In [1]: import numpy as np

In [2]: from numpy import linalg as LA

In [3]: np.set_printoptions(suppress=True, linewidth=100)

In [4]: Y = np.array([[2, 4, 3, 4], [0, 1, 4, 5], [2, 5, 1, 2], [2, 3, 2, 3]])

In [5]: arr = Y - Y.T

In [6]: print(arr)
[[ 0  4  1  2]
 [-4  0 -1  2]
 [-1  1  0  0]
 [-2 -2  0  0]]

In [7]: x = np.array([3, 3, 0, 3])

In [8]: target = arr @ x

In [9]: b, lr = np.zeros(4), 1 / LA.norm(arr, 2) ** 2

In [10]: for i in range(200):
    ...:     b -= lr * arr.T @ (arr @ b - target)
    ...:     if i % 50 == 0: print(i, round(LA.norm(arr @ b - target), 1))
    ...: 
0 2.1
50 0.6
100 0.2
150 0.0

In [11]: print(round(float(LA.cond(arr)), 1))
6.3

In [12]: x = np.array([-1, 0, 0, -2])

In [13]: target = arr @ x

In [14]: print(target)
[-4  0  1  2]

In [15]: print(np.round(LA.solve(arr, target + arr[:, 0]), 1))
[-0.  0.  0. -2.]

In [16]: print(np.round(LA.solve(arr, target), 1))
[-1.  0.  0. -2.]

In [17]: LA.solve(arr, target[:-1])
ValueError: solve1: Input operand 1 has a mismatch in its core dimension 0, with gufunc signature (m,m),(m)->(m) (size 3 is different from 4)


In [18]: m1 = np.array([[-2, -2, 0], [1, -2, 0], [2, 0, 2]])

In [19]: print(m1)
[[-2 -2  0]
 [ 1 -2  0]
 [ 2  0  2]]

In [20]: print(m1.sum(axis=1))
[-4 -1  4]

In [21]: print(np.round(LA.svd(m1, compute_uv=False), 1))
[3.5 2.7 1.3]

In [22]: print(np.abs(m1).max())
2

In [23]: print(np.count_nonzero(m1))
6

In [24]: blk = np.stack([m1, 4 * m1, m1[::-1]])

In [25]: print((blk @ m1.T).shape)
(3, 3, 3)

In [26]: print(blk.sum(axis=0))
[[ -8 -10   2]
 [  6 -12   0]
 [  8  -2  10]]

In [27]: print(np.round(LA.norm(blk, axis=(1, 2)), 1))
[ 4.6 18.3  4.6]

In [28]: print(np.round(LA.det(blk), 1))
[ 12. 768. -12.]

In [29]: print(np.einsum("bij,cij->bc", blk, blk))
[[ 21  84  -3]
 [ 84 336 -12]
 [ -3 -12  21]]

In [30]: Y = np.array([[-3, -9], [1, -6]])

In [31]: W2 = np.array([[5, 3, 2], [7, 7, 3], [0, 9, 7]])

In [32]: F = np.kron(Y, W2)

In [33]: print(F)
[[-15  -9  -6 -45 -27 -18]
 [-21 -21  -9 -63 -63 -27]
 [  0 -27 -21   0 -81 -63]
 [  5   3   2 -30 -18 -12]
 [  7   7   3 -42 -42 -18]
 [  0   9   7   0 -54 -42]]

In [34]: x = np.array([-1, -1, 0, -1, -1, -3])

In [35]: target = F @ x

In [36]: print(target)
[150 249 297  76 124 171]

In [37]: print(np.round(LA.solve(F, 5 * target), 1) + 0)
[ -5.  -5.   0.  -5.  -5. -15.]

In [38]: print(np.round(LA.solve(F, F[:, 5]), 1) + 0)
[0. 0. 0. 0. 0. 1.]

In [39]: LA.solve(F, target[:-1])
ValueError: solve1: Input operand 1 has a mismatch in its core dimension 0, with gufunc signature (m,m),(m)->(m) (size 5 is different from 6)


In [40]: x = np.array([9, 4, 5, 4, 1, 3])

In [41]: target = F @ x

In [42]: b, lr = np.zeros(6), 1 / LA.norm(F, 2) ** 2

In [43]: for i in range(4):
    ...:     b -= lr * F.T @ (F @ b - target)
    ...:     if i % 1 == 0: print(i, round(LA.norm(F @ b - target), 1))
    ...: 
0 355.9
1 326.7
2 302.5
3 282.2

In [44]: print(b.round(1))
[1.5 1.8 1.1 3.6 3.5 1.9]

In [45]: J = np.loadtxt("x.csv", delimiter=",")

In [46]: print(J)
[[ 0.  1. -2.  2.]
 [-1.  0.  0. -1.]
 [ 2.  0.  0.  0.]
 [-2.  1.  0.  0.]]

In [47]: # skew, so no eigenvalue has a real part

In [48]: rng = np.random.default_rng(715)

In [49]: lab = rng.permutation(4)

In [50]: print(lab)
[0 3 1 2]

In [51]: Y = J[lab][:, lab]

In [52]: print(np.diag(Y))
[0. 0. 0. 0.]

In [53]: O = J.astype(float).copy()

In [54]: for j in range(4):
    ...:     O[:, j] -= O[:, :j] @ (O[:, :j].T @ O[:, j])
    ...:     O[:, j] /= LA.norm(O[:, j])
    ...: 

In [55]: print(O.round(1) + 0)
[[ 0.   0.8 -0.6  0. ]
 [-0.3 -0.2 -0.2 -0.9]
 [ 0.7  0.4  0.5 -0.4]
 [-0.7  0.4  0.6  0. ]]

In [56]: print(np.trace(J))
0.0

In [57]: print(round(LA.det(J), 1))
4.0

In [58]: print(np.allclose(J, J.T))
False

In [59]: print(np.round(np.sort(np.abs(LA.eigvals(J))), 1))
[0.6 0.6 3.1 3.1]

In [60]: W0 = np.loadtxt("case3.csv", delimiter=",")

In [61]: print(W0)
[[ -1.  -3.   0.]
 [ -4.  -2.   1.]
 [ -7.  -5.   0.]
 [ -9.  -3.   0.]
 [-10.  -5.   1.]
 [-12.  -4.   3.]
 [-15.  -7.   5.]
 [-17.  -4.   3.]
 [-15.  -7.   5.]
 [-17. -10.   3.]
 [-17. -11.   2.]
 [-17.  -8.  -1.]
 [-16. -11.  -2.]
 [-17. -14.   1.]
 [-20. -11.   3.]
 [-17. -11.   1.]
 [-16. -10.   4.]
 [-13.  -7.   5.]
 [-12.  -6.   3.]
 [-11.  -4.   1.]
 [ -8.  -5.  -1.]
 [ -6.  -3.   0.]
 [ -9.  -5.  -3.]
 [ -6.  -4.  -1.]
 [ -4.  -7.   0.]
 [ -5.  -4.   0.]]

In [62]: # rows 6 and 8 are equal

In [63]: cov = np.cov(W0, rowvar=False)

In [64]: print(np.round(np.corrcoef(W0.T), 1))
[[ 1.   0.8 -0.5]
 [ 0.8  1.  -0.2]
 [-0.5 -0.2  1. ]]

In [65]: print(cov.round(1))
[[27.8 13.  -5.4]
 [13.  10.5 -1.5]
 [-5.4 -1.5  4.8]]

In [66]: th = np.radians(61)

In [67]: r_ = np.eye(3)

In [68]: r_[2, 2] = r_[0, 0] = np.cos(th)

In [69]: r_[2, 0], r_[0, 2] = -np.sin(th), np.sin(th)

In [70]: print(r_.round(1))
[[ 0.5  0.   0.9]
 [ 0.   1.   0. ]
 [-0.9  0.   0.5]]

In [71]: Y = cov @ r_.T

In [72]: print(round(LA.det(r_), 1), round(float(np.trace(r_)), 1))
1.0 2.0

In [73]: print(np.round(np.abs(Y - cov).max(axis=0), 1))
[19.   0.  21.5]

In [74]: print(Y.round(1))
[[  8.8  13.  -26.9]
 [  5.   10.5 -12.1]
 [  1.6  -1.5   7. ]]

In [75]: W2 = W0[[6, 22]].astype(float)

In [76]: for _ in range(3):
    ...:     lab = LA.norm(W0[:, None] - W2, axis=-1).argmin(axis=1)
    ...:     W2 = np.array([W0[lab == j].mean(axis=0) for j in range(2)])
    ...: 

In [77]: print(lab)
[1 1 1 1 1 0 0 0 0 0 0 0 0 0 0 0 0 0 0 1 1 1 1 1 1 1]

In [78]: print(np.abs(W2[1] - W2[0]).argmax())
0

In [79]: feats = np.array([[2, -2, -2, 1], [1, 2, -2, -2], [-2, 1, 2, -2], [-2, -2, 1, 2]])

In [80]: print((feats @ feats)[0])
[  4 -12  -3  12]

In [81]: print(feats @ np.ones(4))
[-1. -1. -1. -1.]

In [82]: print(np.fft.fft(feats[0]))
[-1.+0.j  4.+3.j  1.+0.j  4.-3.j]

In [83]: print(np.sort(np.abs(np.fft.fft(feats[0]))), np.round(np.sort(LA.svd(feats, compute_uv=False)), 1))
[1. 1. 5. 5.] [1. 1. 5. 5.]

In [84]: print(np.allclose(feats @ feats.T, feats.T @ feats))
True

In [85]: Y = np.array([[2, 3, 2], [-3, -2, 0], [-3, -1, 1], [2, 2, -3]])

In [86]: print(Y.T @ feats.T)
[[ 18  -2 -17   3]
 [ 14  -3 -14   1]
 [ -1   6   4  -9]]

In [87]: print(np.einsum("ij->j", feats))
[-1 -1 -1 -1]

In [88]: print(np.einsum("ik,kj->ij", feats, Y))
[[ 18  14  -1]
 [ -2  -3   6]
 [-17 -14   4]
 [  3   1  -9]]

In [89]: print(np.vstack([feats, Y.T]).shape)
(7, 4)

In [90]: print(LA.matrix_rank(np.vstack([feats, Y.T])))
4

In [91]: print(feats @ Y)
[[ 18  14  -1]
 [ -2  -3   6]
 [-17 -14   4]
 [  3   1  -9]]

In [92]: lab = rng.permutation(4)

In [93]: print(lab)
[3 0 1 2]

In [94]: Y = feats[lab][:, lab]

In [95]: print(np.diag(Y))
[2 2 2 2]

In [96]: print(np.round(np.sort(np.abs(LA.eigvals(Y))), 1))
[1. 1. 5. 5.]

In [97]: print(np.allclose(Y, feats))
True

In [98]: print(round(LA.det(Y), 1), round(LA.det(feats[lab]), 1))
-25.0 25.0

In [99]: U, sig = LA.svd(feats)
ValueError: too many values to unpack (expected 2)


In [100]: U, sig, Vt = LA.svd(feats, full_matrices=False)

In [101]: print(np.round(U.T @ feats @ Vt.T, 1) + 0)
[[5. 0. 0. 0.]
 [0. 5. 0. 0.]
 [0. 0. 1. 0.]
 [0. 0. 0. 1.]]

In [102]: print(sig.round(1))
[5. 5. 1. 1.]

In [103]: mat = np.load("mat.npy")

In [104]: print(mat)
[[0 5 2 4]
 [1 2 4 5]
 [0 1 0 2]
 [0 5 5 2]]

In [105]: Y = np.array([[1, -6], [7, 4]])

In [106]: W2 = np.kron(Y, mat)

In [107]: print(W2.shape)
(8, 8)

In [108]: print(LA.matrix_rank(W2))
8

In [109]: print(round(float(LA.norm(W2, 2)), 1), np.round(LA.norm(Y, 2) * LA.norm(mat, 2), 1))
98.3 98.3

In [110]: th = np.radians(45)

In [111]: r_ = np.eye(4)

In [112]: r_[1, 1] = r_[0, 0] = np.cos(th)

In [113]: r_[1, 0], r_[0, 1] = -np.sin(th), np.sin(th)

In [114]: print(r_.round(1))
[[ 0.7  0.7  0.   0. ]
 [-0.7  0.7  0.   0. ]
 [ 0.   0.   1.   0. ]
 [ 0.   0.   0.   1. ]]

In [115]: Y = mat @ r_.T

In [116]: print(round(LA.det(r_), 1), round(float(np.trace(r_)), 1))
1.0 3.4

In [117]: print(Y.round(1))
[[3.5 3.5 2.  4. ]
 [2.1 0.7 4.  5. ]
 [0.7 0.7 0.  2. ]
 [3.5 3.5 5.  2. ]]

In [118]: print(np.round(np.abs(Y - mat).max(axis=0), 1))
[3.5 1.5 0.  0. ]

In [119]: O, r_ = LA.qr(mat)

In [120]: print(np.round(np.abs(np.diag(r_)), 1))
[1.  7.1 2.2 0.9]

In [121]: print(r_.round(1))
[[-1.  -2.  -4.  -5. ]
 [ 0.   7.1  4.9  4.5]
 [ 0.   0.   2.2 -1.8]
 [ 0.   0.   0.   0.9]]

In [122]: print(round(np.log10(LA.cond(mat))))
2

In [123]: print(LA.cond(mat) > 100)
False

In [124]: print(np.round(LA.norm(mat, 2) / LA.norm(mat), 1))
0.9

In [125]: print([round(float(x), 1) for x in LA.svd(mat, compute_uv=False)[:3]])
[11.5, 3.3, 2.6]

In [126]: E = np.loadtxt("test5.csv", delimiter=",")

In [127]: print(E.round(1))
[[ 0.3  0.7 -0.7]
 [ 0.7  0.3  0.7]
 [-0.7  0.7  0.3]]

In [128]: print(round(LA.norm(E[1] - E[2]), 1))
1.4

In [129]: print(round(LA.norm(E[1], 1), 1), np.round(LA.norm(E[1], np.inf), 1))
1.7 0.7

In [130]: x = np.array([-2, 0, -2])

In [131]: target = E @ x

In [132]: print(target.round(1))
[ 0.7 -2.7  0.7]

In [133]: print(np.round(LA.solve(E, 5 * target), 1) + 0)
[-10.   0. -10.]

In [134]: print(np.round(LA.solve(E.T, E[1]), 1))
[ 0.  1. -0.]
